$ python3 -q
>>> import numpy as np
>>> np.set_printoptions(precision=2, suppress=True, linewidth=200)
>>> M2 = np.array([[2, 2, 2, 2], [1, 3, 0, 0], [2, 2, 2, 3], [1, 1, 0, 2]])
>>> F = np.triu(M2)
>>> F
array([[2, 2, 2, 2],
       [0, 3, 0, 0],
       [0, 0, 2, 3],
       [0, 0, 0, 2]])
>>> round(float(np.linalg.eigvals(F).sum().real), 2)
9.0
>>> print(np.poly(F))
[  1.  -9.  30. -44.  24.]
>>> blk = np.stack([F, 3 * F, F[::-1]])
>>> np.linalg.matrix_rank(blk)
array([4, 4, 4])
>>> (blk @ F.T).shape
(3, 4, 4)
>>> np.einsum("bij,cij->bc", blk, blk)
array([[ 42, 126,   8],
       [126, 378,  24],
       [  8,  24,  42]])
>>> M2 = F / np.sqrt((F ** 2).mean(axis=1, keepdims=True))
>>> M2[2]
array([0.  , 0.  , 1.11, 1.66])
>>> np.linalg.norm(M2, axis=1)
array([2., 2., 2., 2.])
>>> np.linalg.matrix_rank(F - F.mean(axis=1, keepdims=True))
np.int64(3)
>>> np.linalg.matrix_rank(M2) == np.linalg.matrix_rank(F)
np.True_
>>> mat = np.load("block12.npy")
>>> print(mat)
[[-2  0  0]
 [ 0  0  0]
 [ 0  1  0]]
>>> # splits into 2 blocks
>>> M2 = mat[0, 0] * mat[1:] - np.outer(mat[1:, 0], mat[0])
>>> M2
array([[ 0,  0,  0],
       [ 0, -2,  0]])
>>> np.flatnonzero(~M2.round(6).any(axis=1))
array([0])
>>> X = np.array([[4.02, 0.0, 6.0, 9.0],
...     [7.0, 0.02, 7.0, 0.0],
...     [5.0, 9.0, 7.02, 5.0],
...     [4.0, 0.0, 6.0, 9.02]])
>>> X
array([[4.02, 0.  , 6.  , 9.  ],
       [7.  , 0.02, 7.  , 0.  ],
       [5.  , 9.  , 7.02, 5.  ],
       [4.  , 0.  , 6.  , 9.02]])
>>> rng = np.random.default_rng(324)
>>> M2 = X + rng.integers(-2, 3, (4, 3)) @ rng.integers(-2, 3, (3, 4))
>>> print(M2)
[[ 3.02 -3.    5.    8.  ]
 [ 9.    2.02  3.    5.  ]
 [ 5.    5.    4.02  5.  ]
 [ 4.    4.    9.    9.02]]
>>> np.round(np.linalg.svd(M2 - X, compute_uv=False), 2) + 0
array([7.73, 7.14, 0.5 , 0.  ])
>>> M2 - X
array([[-1., -3., -1., -1.],
       [ 2.,  2., -4.,  5.],
       [ 0., -4., -3.,  0.],
       [ 0.,  4.,  3.,  0.]])
>>> blk = np.stack([X, -2 * X, X[::-1]])
>>> print(blk.sum(axis=0))
[[-0.02  0.    0.    0.02]
 [-2.    8.98  0.02  5.  ]
 [ 2.   -8.98 -0.02 -5.  ]
 [ 0.02  0.    0.   -0.02]]
>>> print(np.linalg.norm(blk, axis=(1, 2)))
[23.34 46.68 23.34]
>>> print(np.linalg.det(blk))
[  -8.83 -141.32   -8.83]
>>> (blk @ X.T).shape
(3, 4, 4)
>>> np.linalg.matrix_rank(blk.reshape(3, -1))
np.int64(2)
>>> np.count_nonzero(X)
np.int64(13)
>>> np.abs(X).max()
np.float64(9.02)
>>> np.linalg.svd(X, compute_uv=False)
array([20.78,  8.25,  6.71,  0.01])
>>> X.mean(axis=0)
array([5.  , 2.25, 6.5 , 5.75])
>>> ang = np.radians(72)
>>> Rm = np.eye(4)
>>> Rm[3, 3] = Rm[1, 1] = np.cos(ang)
>>> Rm[3, 1], Rm[1, 3] = -np.sin(ang), np.sin(ang)
>>> Rm
array([[ 1.  ,  0.  ,  0.  ,  0.  ],
       [ 0.  ,  0.31,  0.  ,  0.95],
       [ 0.  ,  0.  ,  1.  ,  0.  ],
       [ 0.  , -0.95,  0.  ,  0.31]])
>>> M2 = X @ Rm.T
>>> np.abs(M2 - X).max(axis=0)
array([ 0.  ,  8.58,  0.  , 12.01])
>>> np.round(np.linalg.det(Rm), 2), round(float(np.trace(Rm)), 2)
(np.float64(1.0), 2.62)
>>> np.linalg.svd(X, compute_uv=False), np.linalg.svd(M2, compute_uv=False)
(array([20.78,  8.25,  6.71,  0.01]), array([20.78,  8.25,  6.71,  0.01]))
>>> M2
array([[ 4.02,  8.56,  6.  ,  2.78],
       [ 7.  ,  0.01,  7.  , -0.02],
       [ 5.  ,  7.54,  7.02, -7.01],
       [ 4.  ,  8.58,  6.  ,  2.79]])
